In [1]: import numpy as np

In [2]: import numpy.linalg as la

In [3]: np.set_printoptions(suppress=True, linewidth=200)

In [4]: def rd(a):
   ...:     return np.round(a, 2) + 0
   ...: 

In [5]: m1 = np.array([[1, -1, 1, -1, -1, 1, -1, 1],
   ...:     [1, -1, 1, -1, 1, -1, 1, -1],
   ...:     [1, -1, -1, 1, -1, 1, 1, -1],
   ...:     [1, -1, -1, 1, 1, -1, -1, 1],
   ...:     [1, 1, 1, 1, 1, 1, 1, 1]])

In [6]: Y = m1 / la.norm(m1, axis=1, keepdims=True)

In [7]: G = Y @ Y.T

In [8]: print((G - 2 * np.eye(5)).round(6).argmax(axis=1))
[1 0 0 0 0]

In [9]: W0 = np.load("mat.npy")

In [10]: print(W0)
[[  3.15  -1.02 -18.19   3.5    6.77]
 [ -4.51   4.44   2.93   3.24 -18.46]
 [ -9.62 -13.33   8.22  -0.59   7.86]
 [  3.56   5.74  12.93  12.06  -6.46]
 [ 14.43   1.82  -2.9   12.68   4.39]
 [  6.83  -0.24   1.14 -18.18   4.65]
 [ -7.44  -3.14 -13.25  -7.04 -10.46]
 [ 11.77   4.23  14.17  -3.    -5.81]
 [ -0.16   2.97 -16.02   2.58 -11.31]
 [  8.27   5.56 -13.96   9.84   2.98]
 [  6.07   9.72  12.69  -6.75   7.88]
 [-13.42  -3.89  -0.21  12.54  -6.9 ]
 [-12.94   2.18   8.87  10.51   6.22]
 [-11.18  -6.16   4.41  14.07  -4.44]
 [ -6.02   0.43  13.49  -7.89 -10.93]
 [ -8.2   12.09   1.4  -13.57   0.56]
 [-14.76  -7.63  -3.73  -6.69  -8.08]
 [  8.47  12.5   -2.84  12.54  -2.58]
 [ -6.8   -2.09  12.74   0.41 -13.67]
 [ -2.85  15.5    6.39   9.85  -3.72]
 [ 17.43   8.43  -4.32   2.34   1.03]
 [  4.39  11.92  -6.84   6.7   12.12]]

In [11]: Xc = W0 - W0.mean(axis=0)

In [12]: Uu, sig, vt = la.svd(Xc, full_matrices=False)

In [13]: print(np.searchsorted(np.cumsum(sig ** 2) / (sig ** 2).sum(), 0.9) + 1)
4

In [14]: print((np.sign(Uu[:, 0]) == np.sign(Uu[0, 0])).astype(int))
[1 0 0 0 1 1 0 1 1 1 1 0 0 0 0 0 0 1 0 1 1 1]

In [15]: print(rd(vt[0] * np.sign(vt[0, np.abs(vt[0]).argmax()])))
[ 0.68  0.35 -0.47  0.24  0.38]

In [16]: print(rd(np.abs(vt[-1])))
[0.55 0.81 0.11 0.08 0.15]

In [17]: print(rd(sig ** 2 / (sig ** 2).sum()))
[0.34 0.24 0.21 0.14 0.07]

In [18]: P = W0 @ la.solve(W0.T @ W0, W0.T)

In [19]: print(rd(P @ W0[:, 1]))
[ -1.02   4.44 -13.33   5.74   1.82  -0.24  -3.14   4.23   2.97   5.56   9.72  -3.89   2.18  -6.16   0.43  12.09  -7.63  12.5   -2.09  15.5    8.43  11.92]

In [20]: print(rd(la.eigvalsh(P)))
[0. 0. 0. 0. 0. 0. 0. 0. 0. 0. 0. 0. 0. 0. 0. 0. 0. 1. 1. 1. 1. 1.]

In [21]: r0, v = m1[4], m1[2]

In [22]: print(r0 @ r0)
8

In [23]: p = (r0 @ v) / (r0 @ r0) * r0

In [24]: print(rd(la.norm(r0 + v) ** 2 + la.norm(r0 - v) ** 2))
32.0

In [25]: print(v - p)
[ 1. -1. -1.  1. -1.  1.  1. -1.]

In [26]: print((v - p) @ r0)
0.0

In [27]: print(np.outer(r0, v))
[[ 1 -1 -1  1 -1  1  1 -1]
 [ 1 -1 -1  1 -1  1  1 -1]
 [ 1 -1 -1  1 -1  1  1 -1]
 [ 1 -1 -1  1 -1  1  1 -1]
 [ 1 -1 -1  1 -1  1  1 -1]
 [ 1 -1 -1  1 -1  1  1 -1]
 [ 1 -1 -1  1 -1  1  1 -1]
 [ 1 -1 -1  1 -1  1  1 -1]]

In [28]: Xc = W0 - W0.mean(axis=0)

In [29]: V = la.svd(Xc)[2][:4]

In [30]: Y = Xc - Xc @ V.T @ V

In [31]: print(rd(np.cov(Xc @ V.T, rowvar=False)))
[[137.51   0.     0.     0.  ]
 [  0.    94.56   0.     0.  ]
 [  0.     0.    83.64   0.  ]
 [  0.     0.     0.    54.38]]

In [32]: print(rd((Xc @ V.T).std(axis=0)))
[11.46  9.5   8.94  7.2 ]

In [33]: print(rd(la.norm(Y) / la.norm(Xc)))
0.27

In [34]: r0 = np.array([5, -4])

In [35]: print(rd(np.convolve(W0[17], r0)))
[ 42.35  28.62 -64.2   74.06 -63.06  10.32]

In [36]: print(rd(np.polyval(r0, W0[17])))
[ 38.35  58.5  -18.2   58.7  -16.9 ]

In [37]: print(rd(np.cross(W0[17, :3], W0[20, :3])))
[ -30.06  -12.91 -146.47]

In [38]: M = np.loadtxt("arr.csv", delimiter=",")

In [39]: print(M)
[[-0.5   0.   -0.1   0.    0.   -0.8   0.1   0.2   0.4   0.4  -1.  ]
 [-0.3  -0.5  -0.6   1.6  -0.5  -0.4  -0.1   0.2  -0.1  -0.6  -1.5 ]
 [-0.6   1.1   0.3  -0.5  -0.8   0.2  -0.9  -2.    0.8  -0.5  -0.8 ]
 [-1.1   0.6  -1.7  -0.7   0.2  -1.2   1.3  -1.9   2.3  -1.2   1.1 ]
 [-0.2   1.3   0.7  -0.8   0.1   0.2   0.3   1.6  -0.7  -0.9  -1.4 ]
 [-2.6  -0.2   1.2   0.3  -0.1   0.    1.5   0.    0.    1.4  -0.4 ]
 [-0.9   0.1   0.   -0.5  -0.3   1.5   0.1   0.5  -0.3  -1.8   0.5 ]
 [-0.2  -0.9  -1.2   0.7   0.9   1.9  -0.8  -2.2  -0.4  -1.5   0.6 ]
 [ 1.2   2.1   0.9   0.8   2.2  -0.1  -0.1   1.1  -0.8   1.1  -0.6 ]
 [ 0.    1.6   0.    0.3   1.    0.3   0.4   0.3  -0.5   0.9  -0.6 ]
 [ 0.    1.    0.2  -1.5  -2.3   0.7   1.5   0.7  -0.6   0.8   0.2 ]
 [-1.29  1.64 -1.6  -1.61 -0.08 -0.4   0.04  0.18 -0.31 -0.68 -1.22]
 [-1.3   1.6  -1.6  -1.6  -0.1  -0.4   0.    0.2  -0.3  -0.7  -1.2 ]]

In [40]: def softmax(z):
    ...:     e = np.exp(z - z.max(axis=-1, keepdims=True))
    ...:     return e / e.sum(axis=-1, keepdims=True)
    ...: 

In [41]: print(rd(softmax(10 * M[11])))
[0. 1. 0. 0. 0. 0. 0. 0. 0. 0. 0.]

In [42]: print(rd(softmax(M).sum(axis=1)))
[1. 1. 1. 1. 1. 1. 1. 1. 1. 1. 1. 1. 1.]

In [43]: att = M @ M.T / np.sqrt(11)

In [44]: print(softmax(att).round(6).argmax(axis=1))
[ 5  1  2  3  4  5  6  7  8  8 10 11 11]

In [45]: print(rd(softmax(att)[11] @ M))
[-1.09  1.39 -1.2  -1.28 -0.11 -0.29  0.13  0.1  -0.16 -0.61 -0.97]

In [46]: Y = np.c_[M[:, :5] @ np.array([[5, 4, -5, 5, -2],
    ...:     [-5, 4, 0, 3, 4],
    ...:     [1, -5, -4, 4, -1],
    ...:     [0, -5, 5, -3, -3],
    ...:     [-5, 3, -1, 2, 1]]), np.array([1, 2, 3, 3, 1, 2, 2, 0, 0, 2, 3, 0, 2])]

In [47]: print(rd(Y))
[[ -2.6   -1.5    2.9   -2.9    1.1    1.  ]
 [  2.9   -9.7   12.4  -11.2   -6.1    2.  ]
 [ -4.2    0.6    0.1    1.4    6.     3.  ]
 [-11.2   10.6    8.6   -8.     8.6    3.  ]
 [ -7.3    5.2   -5.9    8.3    7.4    1.  ]
 [-10.3  -19.     9.8   -9.9    2.2    2.  ]
 [ -3.5   -1.6    2.3   -3.3    3.4    2.  ]
 [ -2.2    0.8    8.4   -8.8   -3.2    0.  ]
 [-14.6   11.3   -7.8   17.9    4.9    0.  ]
 [-13.     7.9    0.5    5.9    6.5    2.  ]
 [  6.7    3.6   -6.     3.7    6.     3.  ]
 [-15.85  17.21   4.88  -3.26  15.49   0.  ]
 [-15.6   16.9    5.    -3.5   15.3    2.  ]]

In [48]: print(la.matrix_rank(np.c_[M, Y]))
12

In [49]: print(rd(la.norm(Y - M @ la.lstsq(M, Y)[0], axis=0)))
[0.   0.   0.   0.   0.   1.47]

In [50]: O, Rm = la.qr(M)

In [51]: print(np.trace(O @ O.T))
11.0

In [52]: print(rd(abs(Rm[0, 0])), rd(la.norm(M[:, 0])))
3.79 3.79

In [53]: X = np.load("layer4.npy")

In [54]: print(rd(X))
[[-0.66 -0.49 -0.05 -0.57]
 [ 0.47 -0.4   0.74 -0.27]
 [ 0.35 -0.73 -0.52  0.27]
 [-0.47 -0.26  0.42  0.73]]

In [55]: # keeps lengths

In [56]: Y = la.inv(X)

In [57]: print((np.abs(Y) > 1e-9).astype(int))
[[1 1 1 1]
 [1 1 1 1]
 [1 1 1 1]
 [1 1 1 1]]

In [58]: rng = np.random.default_rng(797)

In [59]: Y = X + rng.integers(-2, 3, (4, 1)) @ rng.integers(-2, 3, (1, 4))

In [60]: print(rd(Y))
[[-4.66  3.51 -0.05  3.43]
 [ 2.47 -2.4   0.74 -2.27]
 [ 2.35 -2.73 -0.52 -1.73]
 [-0.47 -0.26  0.42  0.73]]

In [61]: print(rd(Y - X))
[[-4.  4.  0.  4.]
 [ 2. -2.  0. -2.]
 [ 2. -2.  0. -2.]
 [ 0.  0.  0.  0.]]
